$ python3 -q
>>> import numpy as np
>>> import numpy.linalg as la
>>> np.set_printoptions(precision=2, suppress=True, linewidth=200, legacy="1.25")
>>> mat = np.loadtxt("m.csv", delimiter=",")
>>> mat
array([[  1.  ,   0.02,   0.  ,  -1.5 ,  -1.  ,   1.2 ],
       [ -0.1 ,  -2.02,  -0.4 ,   0.1 ,   0.7 ,  -0.6 ],
       [ -0.4 ,  -3.5 ,  -0.7 ,   0.6 ,   1.8 ,  -0.5 ],
       [  0.6 ,   3.5 ,   0.7 ,   2.2 ,   0.5 ,  -1.3 ],
       [ -0.4 ,   8.02,   1.6 ,   0.1 ,   0.6 ,  -1.  ],
       [  1.  ,   0.51,   0.1 ,  -1.3 ,  -1.2 ,   1.6 ],
       [  0.7 ,   3.5 ,   0.7 ,  -0.6 ,  -0.3 ,  -1.7 ],
       [  2.4 ,   1.51,   0.3 ,   1.  ,  -0.6 ,   2.1 ],
       [  0.5 ,  -0.49,  -0.1 ,  -1.8 ,   0.7 ,   0.4 ],
       [  0.5 ,  -2.5 ,  -0.5 ,   2.2 ,   2.  ,  -0.3 ],
       [ -1.  ,   1.48,   0.3 ,  -0.6 ,  -2.2 ,   0.5 ],
       [ -1.9 ,   1.5 ,   0.3 ,   1.2 ,   0.4 ,   0.5 ],
       [ -1.5 ,  -2.51,  -0.5 ,  -0.1 ,   0.  ,  -0.2 ],
       [  0.4 ,  -2.46,  -0.5 ,  -1.3 ,  -0.3 ,   1.6 ],
       [ -1.4 ,   9.54,   1.9 ,   0.2 ,   0.5 ,   0.6 ],
       [  0.6 ,  -5.49,  -1.1 ,   1.9 ,   1.2 ,  -1.4 ],
       [ -0.3 , -12.99,  -2.6 ,  -0.6 ,   0.3 ,   0.7 ],
       [ -0.9 ,  12.02,   2.4 ,   0.3 ,  -0.2 ,   0.  ],
       [ -0.1 ,  -2.01,  -0.4 ,   0.3 ,   1.  ,  -0.2 ],
       [  0.6 ,   0.01,   0.  ,  -0.4 ,   0.3 ,   0.5 ],
       [  1.8 ,  -3.01,  -0.6 ,   0.7 ,   0.2 ,  -0.5 ],
       [  0.6 ,   5.48,   1.1 ,   0.8 ,  -1.7 ,  -0.3 ],
       [  0.9 ,  -2.99,  -0.6 ,   0.4 ,  -2.  ,  -0.1 ],
       [ -1.4 ,  -0.97,  -0.2 ,   1.4 ,   0.1 ,   2.2 ],
       [  0.7 ,  -9.99,  -2.  ,   0.5 ,   1.5 ,  -0.1 ],
       [  1.8 ,   3.01,   0.6 ,  -1.5 ,  -1.1 ,   0.7 ],
       [  1.1 ,  -4.01,  -0.8 ,   1.5 ,   0.8 ,  -0.6 ],
       [  2.1 ,  -2.53,  -0.5 ,  -0.4 ,   0.4 ,  -0.2 ],
       [ -0.8 ,  -6.54,  -1.3 ,   0.4 ,   0.5 ,   0.1 ],
       [ -1.9 ,   6.48,   1.3 ,   0.8 ,  -1.2 ,   0.4 ],
       [ -1.2 ,  -0.52,  -0.1 ,  -0.6 ,  -0.4 ,   0.3 ],
       [ -0.7 ,   5.99,   1.2 ,   1.  ,   0.4 ,  -1.8 ],
       [ -1.1 ,   0.  ,   0.  ,  -1.5 ,   0.7 ,   0.3 ],
       [  0.5 ,  -6.5 ,  -1.3 ,   0.6 ,  -0.3 ,   0.1 ],
       [ -0.8 ,  -1.46,  -0.3 ,  -2.  ,  -1.  ,   1.4 ],
       [ -0.5 ,  -1.  ,  -0.2 ,  -1.3 ,  -0.9 ,  -2.2 ],
       [  1.6 ,   7.01,   1.4 ,   0.7 ,   1.  ,  -0.7 ],
       [ -1.6 ,  -4.  ,  -0.8 ,   0.  ,  -0.5 ,  -0.9 ],
       [  0.3 ,   0.  ,   0.  ,   0.3 ,   0.8 ,  -2.  ],
       [ -0.8 ,   2.48,   0.5 ,   1.9 ,  -1.6 ,  -0.9 ],
       [ -0.2 ,  -3.  ,  -0.6 ,  -1.9 ,   1.2 ,   0.7 ],
       [  0.3 ,  -3.49,  -0.7 ,   0.7 ,  -0.9 ,  -0.7 ],
       [  0.9 ,   6.99,   1.4 ,  -0.4 ,   0.  ,   1.9 ],
       [ -0.1 ,   0.53,   0.1 ,  -0.5 ,   0.1 ,  -0.8 ],
       [ -0.5 ,  -3.05,  -0.6 ,  -1.5 ,   0.2 ,  -0.5 ]])
>>> w1 = np.array([[2, 0], [2, 1], [2, 2], [0, 1], [1, 1], [2, 2]])
>>> beta = np.array([2, 2])
>>> hid = np.maximum(mat @ w1 + beta, 0)
>>> print((hid > 0).mean(axis=0))
[0.51 0.58]
>>> la.matrix_rank(hid)
2
>>> (hid > 0).astype(int)
array([[1, 1],
       [0, 0],
       [0, 0],
       [1, 1],
       [1, 1],
       [1, 1],
       [1, 1],
       [1, 1],
       [1, 1],
       [0, 1],
       [1, 1],
       [1, 1],
       [0, 0],
       [0, 1],
       [1, 1],
       [0, 0],
       [0, 0],
       [1, 1],
       [0, 1],
       [1, 1],
       [0, 0],
       [1, 1],
       [0, 0],
       [1, 1],
       [0, 0],
       [1, 1],
       [0, 0],
       [1, 0],
       [0, 0],
       [1, 1],
       [0, 1],
       [1, 1],
       [1, 1],
       [0, 0],
       [0, 0],
       [0, 0],
       [1, 1],
       [0, 0],
       [0, 0],
       [1, 1],
       [0, 0],
       [0, 0],
       [1, 1],
       [1, 1],
       [0, 0]])
>>> C = np.array([[1, -1], [-1, -2]])
>>> w1 @ C
array([[ 2, -2],
       [ 1, -4],
       [ 0, -6],
       [-1, -2],
       [ 0, -3],
       [ 0, -6]])
